$ python3 -q
>>> import numpy as np
>>> np.set_printoptions(precision=3, suppress=True, linewidth=200)
>>> M2 = np.array([[3, 5, 1, 1], [-2, -5, -4, 0], [-2, 0, -5, -3], [2, -2, 0, 5]])
>>> E = np.triu(M2, 1)
>>> print(E)
[[ 0  5  1  1]
 [ 0  0 -4  0]
 [ 0  0  0 -3]
 [ 0  0  0  0]]
>>> M2 = np.array([[-2, 2], [0, -3], [-3, 0], [-1, 1]])
>>> print(E @ M2)
[[ -4 -14]
 [ 12   0]
 [  3  -3]
 [  0   0]]
>>> print(np.linalg.matrix_rank(E @ M2))
2
>>> print(M2.T @ E.T)
[[ -4  12   3   0]
 [-14   0  -3   0]]
>>> print(np.einsum("ik,kj->ij", E, M2))
[[ -4 -14]
 [ 12   0]
 [  3  -3]
 [  0   0]]
>>> left, sigma, Vt = np.linalg.svd(E)
>>> V = Vt[:(sigma > 1e-8).sum()]
>>> rng = np.random.default_rng(61657)
>>> x = E[1] + 5 * E[2] + rng.integers(2) * np.eye(4)[0]
>>> print(x)
[  1.   0.  -4. -15.]
>>> print(np.linalg.matrix_rank(np.vstack([E, x])))
4
>>> F = np.array([[0.7, -1.4], [-0.1, 0.7], [0.9, -0.8], [0.4, 1.7]])
>>> print(F)
[[ 0.7 -1.4]
 [-0.1  0.7]
 [ 0.9 -0.8]
 [ 0.4  1.7]]
>>> proj = F @ np.linalg.solve(F.T @ F, F.T)
>>> print(np.round(np.linalg.eigvalsh(proj), 3) + 0)
[0. 0. 1. 1.]
>>> print(np.allclose(proj @ proj, proj))
True
>>> print(np.diag(proj))
[0.483 0.083 0.554 0.88 ]
>>> print(np.round((np.eye(4) - proj) @ F, 3) + 0)
[[0. 0.]
 [0. 0.]
 [0. 0.]
 [0. 0.]]
>>> print(np.trace(proj))
2.0
>>> print(np.linalg.matrix_rank(np.eye(4) - proj))
2
>>> x = np.array([9, -9])
>>> print(np.linalg.norm(F @ x) <= np.linalg.norm(F, 2) * np.linalg.norm(x) + 1e-9)
True
>>> proj = np.triu(np.array([[5, 3, 1, 0], [3, 4, 0, 2], [3, 1, 2, 5], [4, 3, 1, 2]]), 1) + np.eye(4)
>>> M2 = proj @ E @ np.linalg.inv(proj)
>>> print(np.poly(M2))
[1. 0. 0. 0. 0.]
>>> print(np.trace(M2), np.trace(E))
0.0 0
>>> left, sigma, Vt = np.linalg.svd(F, full_matrices=False)
>>> print((sigma > 1e-8).sum())
2
>>> print(np.round(left.T @ F @ Vt.T, 3) + 0)
[[2.496 0.   ]
 [0.    1.105]]
>>> arr = np.loadtxt("x.csv", delimiter=",")
>>> print(arr)
[[ 0.469  0.    -0.883  0.   ]
 [ 0.     1.     0.     0.   ]
 [ 0.883  0.     0.469  0.   ]
 [ 0.     0.     0.     1.   ]]
>>> print(np.flatnonzero(np.linalg.matrix_power((arr != 0) + (arr.T != 0) + np.eye(4), 4)[0]))
[0 2]
>>> print(arr @ arr)
[[-0.559  0.    -0.829  0.   ]
 [ 0.     1.     0.     0.   ]
 [ 0.829  0.    -0.559  0.   ]
 [ 0.     0.     0.     1.   ]]
>>> M2 = np.array([[0, 2], [3, 1], [3, 1], [1, 1]])
>>> print(np.linalg.matrix_rank(arr @ M2))
2
>>> print(np.einsum("ik,kj->ij", arr, M2))
[[-2.649  0.056]
 [ 3.     1.   ]
 [ 1.408  2.235]
 [ 1.     1.   ]]
>>> print(np.einsum("ij,ij->i", arr, arr))
[1. 1. 1. 1.]
>>> print(np.vstack([arr, M2.T]).shape)
(6, 4)
>>> print(np.linalg.matrix_rank(np.vstack([arr, M2.T])))
4
>>> print(np.einsum("ij->j", arr))
[ 1.352  1.    -0.413  1.   ]
>>> print(arr @ M2)
[[-2.649  0.056]
 [ 3.     1.   ]
 [ 1.408  2.235]
 [ 1.     1.   ]]
>>> print(np.einsum("ik,kj->ji", arr, M2))
[[-2.649  3.     1.408  1.   ]
 [ 0.056  1.     2.235  1.   ]]
>>> print(M2.T @ arr.T)
[[-2.649  3.     1.408  1.   ]
 [ 0.056  1.     2.235  1.   ]]
>>> x = np.array([-9, -6, -3, -7])
>>> print(arr.T @ (arr @ x))
[-9. -6. -3. -7.]
>>> print([p for p in range(1, 25) if np.allclose(np.linalg.matrix_power(arr, p), np.eye(4))])
[]
>>> print(round(float(np.linalg.det(arr)), 3))
1.0
>>> x = np.array([2, 0, 3, 2])
>>> target = arr @ x
>>> beta, lr = np.zeros(4), 1 / np.linalg.norm(arr, 2) ** 2
>>> for i in range(300):
...     beta -= lr * arr.T @ (arr @ beta - target)
...     if i % 50 == 0: print(i, round(np.linalg.norm(arr @ beta - target), 3))
... 
0 0.0
50 0.0
100 0.0
150 0.0
200 0.0
250 0.0
>>> print(beta)
[2. 0. 3. 2.]
>>> feats = np.load("run1.npy")
>>> print(feats)
[[-5 -5 -5 -6]
 [ 3  3  3  2]
 [-1 -1 -1 -2]
 [-4 -4 -4 -5]]
>>> print(np.round(np.linalg.det(2 * feats), 3), round(float(np.linalg.det(feats)), 3))
0.0 0.0
>>> print(np.kron(np.eye(2, dtype=int), feats))
[[-5 -5 -5 -6  0  0  0  0]
 [ 3  3  3  2  0  0  0  0]
 [-1 -1 -1 -2  0  0  0  0]
 [-4 -4 -4 -5  0  0  0  0]
 [ 0  0  0  0 -5 -5 -5 -6]
 [ 0  0  0  0  3  3  3  2]
 [ 0  0  0  0 -1 -1 -1 -2]
 [ 0  0  0  0 -4 -4 -4 -5]]
>>> print(np.round(np.poly(feats), 3) + 0)
[ 1.  8. -9.  0.  0.]
